In [1]: import numpy as np

In [2]: import numpy.linalg as la

In [3]: np.set_printoptions(suppress=True, linewidth=100)

In [4]: tidy = lambda a: np.round(a, 3) + 0

In [5]: K = np.load("m.npy")

In [6]: tidy(K)
Out[6]: 
array([[ 0.756,  0.537,  0.341, -0.049,  0.146],
       [ 0.537, -0.18 , -0.751,  0.107, -0.322],
       [ 0.341, -0.751,  0.522,  0.068, -0.205],
       [-0.049,  0.107,  0.068,  0.99 ,  0.029],
       [ 0.146, -0.322, -0.205,  0.029,  0.912]])

In [7]: tidy(la.pinv(K))
Out[7]: 
array([[ 0.756,  0.537,  0.341, -0.049,  0.146],
       [ 0.537, -0.18 , -0.751,  0.107, -0.322],
       [ 0.341, -0.751,  0.522,  0.068, -0.205],
       [-0.049,  0.107,  0.068,  0.99 ,  0.029],
       [ 0.146, -0.322, -0.205,  0.029,  0.912]])

In [8]: tidy(K @ K.T)
Out[8]: 
array([[1., 0., 0., 0., 0.],
       [0., 1., 0., 0., 0.],
       [0., 0., 1., 0., 0.],
       [0., 0., 0., 1., 0.],
       [0., 0., 0., 0., 1.]])

In [9]: w, vecs = la.eigh(K)

In [10]: (w > 1e-8).sum(), (w < -1e-8).sum()
Out[10]: (np.int64(4), np.int64(1))

In [11]: np.unique(w.round(6) + 0, return_counts=True)[1]
Out[11]: array([1, 4])

In [12]: print(w.sum(), np.trace(K))
3.0 3.0

In [13]: tidy(la.svd(K, compute_uv=False))
Out[13]: array([1., 1., 1., 1., 1.])

In [14]: cent = np.array([[2, -3, 5, -1, -3, 5],
    ...:     [-1, 4, -1, -2, 2, 5],
    ...:     [0, -3, -5, -2, -3, 1],
    ...:     [-4, 3, 5, 3, 1, -3],
    ...:     [-5, 5, -2, -1, -5, 5],
    ...:     [-1, 4, -3, -1, 0, -5]])

In [15]: rng = np.random.default_rng(954727)

In [16]: arr = (rng.random((14, 6)) < 0.25) @ cent

In [17]: arr
Out[17]: 
array([[ -5,   7,   2,   2,   1,  -8],
       [ -1,   4,  -1,  -2,   2,   5],
       [ -4,   3,   5,   3,   1,  -3],
       [ -4,   3,   5,   3,   1,  -3],
       [ -7,  10, -11,  -6,  -6,   6],
       [  0,   0,   0,   0,   0,   0],
       [ -2,   0,  10,   2,  -2,   2],
       [ -1,   4,  -3,  -1,   0,  -5],
       [ -1,   4,  -1,  -2,   2,   5],
       [ -9,   8,   3,   2,  -4,   2],
       [ -5,   2,  -7,  -3,  -8,   6],
       [ -6,   9,  -5,  -2,  -5,   0],
       [ -6,  11,   1,   0,   3,  -3],
       [  2,  -3,   5,  -1,  -3,   5]])

In [18]: z = arr[:, 3] > np.median(arr[:, 3])

In [19]: f = arr[z].mean(axis=0) - arr[~z].mean(axis=0)

In [20]: tidy(f)
Out[20]: array([-1.571,  0.286,  7.   ,  4.143,  2.571, -5.   ])

In [21]: ((arr - arr.mean(axis=0)) @ f > 0).astype(int)
Out[21]: array([1, 0, 1, 1, 0, 0, 1, 1, 0, 1, 0, 0, 1, 0])

In [22]: tidy((((arr - arr.mean(axis=0)) @ f > 0) == z).mean())
Out[22]: np.float64(0.857)

In [23]: print(np.argsort(-np.abs(f).round(6), kind="stable"))
[2 5 3 4 0 1]

In [24]: cen = arr - arr.mean(axis=0)

In [25]: Uu, s, Vt = la.svd(cen, full_matrices=False)

In [26]: np.abs(Vt[0]).argmax()
Out[26]: np.int64(2)

In [27]: tidy(cen.mean(axis=0))
Out[27]: array([0., 0., 0., 0., 0., 0.])

In [28]: print(np.searchsorted(np.cumsum(s ** 2) / (s ** 2).sum(), 0.9) + 1)
3

In [29]: tidy((s ** 2).sum() ** 2 / (s ** 4).sum())
Out[29]: np.float64(2.753)

In [30]: la.matrix_rank(cen)
Out[30]: np.int64(6)

In [31]: tidy(s)
Out[31]: array([25.061, 19.229, 11.891,  9.378,  3.519,  1.024])

In [32]: E = np.array([[0, 0], [0, 2]])

In [33]: Uu, s, Vt = la.svd(E)

In [34]: vecs = Vt[:(s > 1e-8).sum()]

In [35]: x = E[0] + 5 * E[1] + rng.integers(2) * np.eye(2)[1]

In [36]: x
Out[36]: array([ 0., 11.])

In [37]: tidy(la.norm(x - vecs.T @ vecs @ x))
Out[37]: np.float64(0.0)

In [38]: np.diag(vecs.T @ vecs)
Out[38]: array([0., 1.])

In [39]: P = np.triu(np.array([[-1, -3], [-2, -3]]), 1) + np.eye(2)

In [40]: B = P @ E @ la.inv(P)

In [41]: np.trace(B), np.trace(E)
Out[41]: (np.float64(2.0), np.int64(2))

In [42]: print(P @ E - E @ P)
[[ 0. -6.]
 [ 0.  0.]]

In [43]: la.matrix_rank(E, rtol=0.1)
Out[43]: np.int64(1)

In [44]: la.cond(E) > 100
Out[44]: np.True_

In [45]: M = np.load("dump.npy")

In [46]: M
Out[46]: 
array([[ -9,  -4,  -7,   1],
       [-12,  -1,   0,   4],
       [-20,  -3,  -6,  13],
       [-24,   6,   2,   8],
       [-24,   8,   5,   1],
       [-15,   1,   8,   1],
       [-23,   9,  10,   9],
       [-15,  12,   5,   0],
       [-24,  10,   4,   3],
       [-23,  16,   2,  -6],
       [-27,  19,  -7,   2],
       [-36,  26,  -8,  10],
       [-38,  34, -14,   7],
       [-44,  27, -12,   7],
       [-44,  20,  -3,   7],
       [-35,  29,   0,  16],
       [-43,  30,   0,  17],
       [-39,  23,   3,  21],
       [-31,  24,  -1,  29],
       [-27,  20,  -9,  38],
       [-27,  26, -14,  38],
       [-22,  23, -15,  35],
       [-29,  24, -12,  40],
       [-23,  22,  -7,  46]])

In [47]: z = M[:, 3] > np.median(M[:, 3])

In [48]: f = M[z].mean(axis=0) - M[~z].mean(axis=0)

In [49]: tidy(f)
Out[49]: array([-4.667,  8.75 , -3.5  , 23.083])

In [50]: ((M - M.mean(axis=0)) @ f > 0).astype(int)
Out[50]: array([0, 0, 0, 0, 0, 0, 0, 0, 0, 0, 0, 1, 1, 1, 0, 1, 1, 1, 1, 1, 1, 1, 1, 1])

In [51]: W1 = np.array([[2, 3, -2, -3], [5, 1, -2, -3], [5, 3, 4, 4], [3, -1, 3, 2]])

In [52]: c = np.array([2, 0, -3, 3])

In [53]: H = np.maximum(M @ W1 + c, 0)

In [54]: H
Out[54]: 
array([[  0,   0,   0,  16],
       [  0,   0,  35,  50],
       [  0,   0,  58,  74],
       [ 18,   0,  65,  81],
       [ 22,   0,  52,  73],
       [ 20,   0,  60,  79],
       [ 78,   0,  92, 103],
       [ 57,   0,  23,  32],
       [ 33,   0,  50,  67],
       [ 28,   0,   1,  20],
       [ 14,   0,   0,   3],
       [ 50,   0,  15,  21],
       [ 47,   0,   0,   0],
       [ 10,   0,   4,  20],
       [ 20,   0,  54,  77],
       [125,   0,  57,  53],
       [117,   0,  74,  76],
       [117,   0, 104, 105],
       [142,   0,  94,  78],
       [117,   0,  89,  64],
       [122,   0,  57,  26],
       [103,   0,  40,  10],
       [124,   0,  79,  50],
       [169,   0, 109,  70]])

In [55]: print((H > 0).astype(int))
[[0 0 0 1]
 [0 0 1 1]
 [0 0 1 1]
 [1 0 1 1]
 [1 0 1 1]
 [1 0 1 1]
 [1 0 1 1]
 [1 0 1 1]
 [1 0 1 1]
 [1 0 1 1]
 [1 0 0 1]
 [1 0 1 1]
 [1 0 0 0]
 [1 0 1 1]
 [1 0 1 1]
 [1 0 1 1]
 [1 0 1 1]
 [1 0 1 1]
 [1 0 1 1]
 [1 0 1 1]
 [1 0 1 1]
 [1 0 1 1]
 [1 0 1 1]
 [1 0 1 1]]

In [56]: tidy((H > 0).mean(axis=0))
Out[56]: array([0.875, 0.   , 0.875, 0.958])

In [57]: cent = np.array([[1, 2], [0, 1], [0, 0], [2, 2]])

In [58]: print((H @ cent).round(6).argmax(axis=1))
[0 0 0 1 1 1 1 1 1 1 1 1 1 1 1 1 1 1 1 1 1 1 1 1]

In [59]: W1 @ cent
Out[59]: 
array([[-4,  1],
       [-1,  5],
       [13, 21],
       [ 7,  9]])

In [60]: H @ cent
Out[60]: 
array([[ 32,  32],
       [100, 100],
       [148, 148],
       [180, 198],
       [168, 190],
       [178, 198],
       [284, 362],
       [121, 178],
       [167, 200],
       [ 68,  96],
       [ 20,  34],
       [ 92, 142],
       [ 47,  94],
       [ 50,  60],
       [174, 194],
       [231, 356],
       [269, 386],
       [327, 444],
       [298, 440],
       [245, 362],
       [174, 296],
       [123, 226],
       [224, 348],
       [309, 478]])

In [61]: cen = (M - M.mean(axis=0)) / M.std(axis=0)

In [62]: print(tidy(cen.std(axis=0)))
[1. 1. 1. 1.]

In [63]: c = la.lstsq(np.delete(cen, 1, axis=1), cen[:, 1])[0]

In [64]: tidy(1 - np.var(cen[:, 1] - np.delete(cen, 1, axis=1) @ c))
Out[64]: np.float64(0.762)

In [65]: B = np.c_[M[:, :1] @ np.array([[0]]), np.array([3, 0, 3, -3, -1, -1, 2, -3, 1, -2, 2, 0, 0, -1, 2, -3, -3, 3, -2, -1, -2, 3, 1, -3])]

In [66]: B
Out[66]: 
array([[ 0,  3],
       [ 0,  0],
       [ 0,  3],
       [ 0, -3],
       [ 0, -1],
       [ 0, -1],
       [ 0,  2],
       [ 0, -3],
       [ 0,  1],
       [ 0, -2],
       [ 0,  2],
       [ 0,  0],
       [ 0,  0],
       [ 0, -1],
       [ 0,  2],
       [ 0, -3],
       [ 0, -3],
       [ 0,  3],
       [ 0, -2],
       [ 0, -1],
       [ 0, -2],
       [ 0,  3],
       [ 0,  1],
       [ 0, -3]])

In [67]: print(tidy(la.lstsq(M, B[:, 0])[0]))
[0. 0. 0. 0.]

In [68]: tidy(la.norm(B - M @ la.lstsq(M, B)[0], axis=0))
Out[68]: array([0.   , 8.898])

In [69]: la.matrix_rank(np.c_[M, B])
Out[69]: np.int64(5)

In [70]: B = M / np.sqrt((M ** 2).mean(axis=1, keepdims=True))

In [71]: tidy(B[3])
Out[71]: array([-1.841,  0.46 ,  0.153,  0.614])

In [72]: tidy(la.norm(B, axis=1))
Out[72]: 
array([2., 2., 2., 2., 2., 2., 2., 2., 2., 2., 2., 2., 2., 2., 2., 2., 2., 2., 2., 2., 2., 2., 2.,
       2.])

In [73]: f = np.array([-1, -2, 1, 3, 3, 2]) + 0.5

In [74]: J = np.outer(f, f) / (f @ f)

In [75]: tidy(J)
Out[75]: 
array([[ 0.007,  0.021, -0.021, -0.049, -0.049, -0.035],
       [ 0.021,  0.063, -0.063, -0.148, -0.148, -0.106],
       [-0.021, -0.063,  0.063,  0.148,  0.148,  0.106],
       [-0.049, -0.148,  0.148,  0.345,  0.345,  0.246],
       [-0.049, -0.148,  0.148,  0.345,  0.345,  0.246],
       [-0.035, -0.106,  0.106,  0.246,  0.246,  0.176]])

In [76]: Uu, s, Vt = la.svd(J)

In [77]: vecs = Vt[:(s > 1e-8).sum()]

In [78]: x = J[4] + 4 * J[0] + rng.integers(2) * np.eye(6)[5]

In [79]: tidy(x)
Out[79]: array([-0.021, -0.063,  0.063,  0.148,  0.148,  1.106])

In [80]: np.allclose(vecs.T @ vecs @ x, x)
Out[80]: False

In [81]: tidy(vecs.T @ vecs)
Out[81]: 
array([[ 0.007,  0.021, -0.021, -0.049, -0.049, -0.035],
       [ 0.021,  0.063, -0.063, -0.148, -0.148, -0.106],
       [-0.021, -0.063,  0.063,  0.148,  0.148,  0.106],
       [-0.049, -0.148,  0.148,  0.345,  0.345,  0.246],
       [-0.049, -0.148,  0.148,  0.345,  0.345,  0.246],
       [-0.035, -0.106,  0.106,  0.246,  0.246,  0.176]])

In [82]: print(tidy(la.norm(J[1], 1)), tidy(la.norm(J[1], np.inf)))
0.549 0.148

In [83]: print(tidy(J[1] @ J[3]))
-0.148

In [84]: tidy(la.norm(J, axis=0))
Out[84]: array([0.084, 0.252, 0.252, 0.587, 0.587, 0.42 ])

In [85]: tidy(la.norm(J[1] - J[3]))
Out[85]: np.float64(0.839)

In [86]: tidy(la.norm(J, 2))
Out[86]: np.float64(1.0)

In [87]: W0 = np.load("out14.npy")

In [88]: print(W0)
[[0. 0. 3. 3.]
 [0. 0. 0. 0.]
 [3. 0. 0. 0.]
 [3. 0. 0. 0.]]

In [89]: r = la.matrix_rank(W0)

In [90]: r
Out[90]: np.int64(2)

In [91]: N = la.svd(W0)[2][r:].T

In [92]: [int(la.matrix_rank(W0[:, :j + 1])) for j in range(4)]
Out[92]: [1, 1, 2, 2]

In [93]: print(tidy(W0 @ N))
[[0. 0.]
 [0. 0.]
 [0. 0.]
 [0. 0.]]

In [94]: la.matrix_rank(W0.T @ W0), la.matrix_rank(W0 @ W0.T)
Out[94]: (np.int64(2), np.int64(2))

In [95]: tidy(N @ N.T)
Out[95]: 
array([[ 0. ,  0. ,  0. ,  0. ],
       [ 0. ,  1. ,  0. ,  0. ],
       [ 0. ,  0. ,  0.5, -0.5],
       [ 0. ,  0. , -0.5,  0.5]])

In [96]: np.allclose(W0 @ N, 0)
Out[96]: True

In [97]: N.shape
Out[97]: (4, 2)

In [98]: tidy(la.svd(W0, compute_uv=False))
Out[98]: array([4.243, 4.243, 0.   , 0.   ])

In [99]: np.count_nonzero(W0)
Out[99]: np.int64(4)

In [100]: W0 - W0[0]
Out[100]: 
array([[ 0.,  0.,  0.,  0.],
       [ 0.,  0., -3., -3.],
       [ 3.,  0., -3., -3.],
       [ 3.,  0., -3., -3.]])

In [101]: tidy(la.norm(W0))
Out[101]: np.float64(6.0)

In [102]: W0.sum(axis=1)
Out[102]: array([6., 0., 3., 3.])

In [103]: W0.mean(axis=0)
Out[103]: array([1.5 , 0.  , 0.75, 0.75])

In [104]: W0.shape
Out[104]: (4, 4)

In [105]: print(W0.sum(axis=0))
[6. 0. 3. 3.]
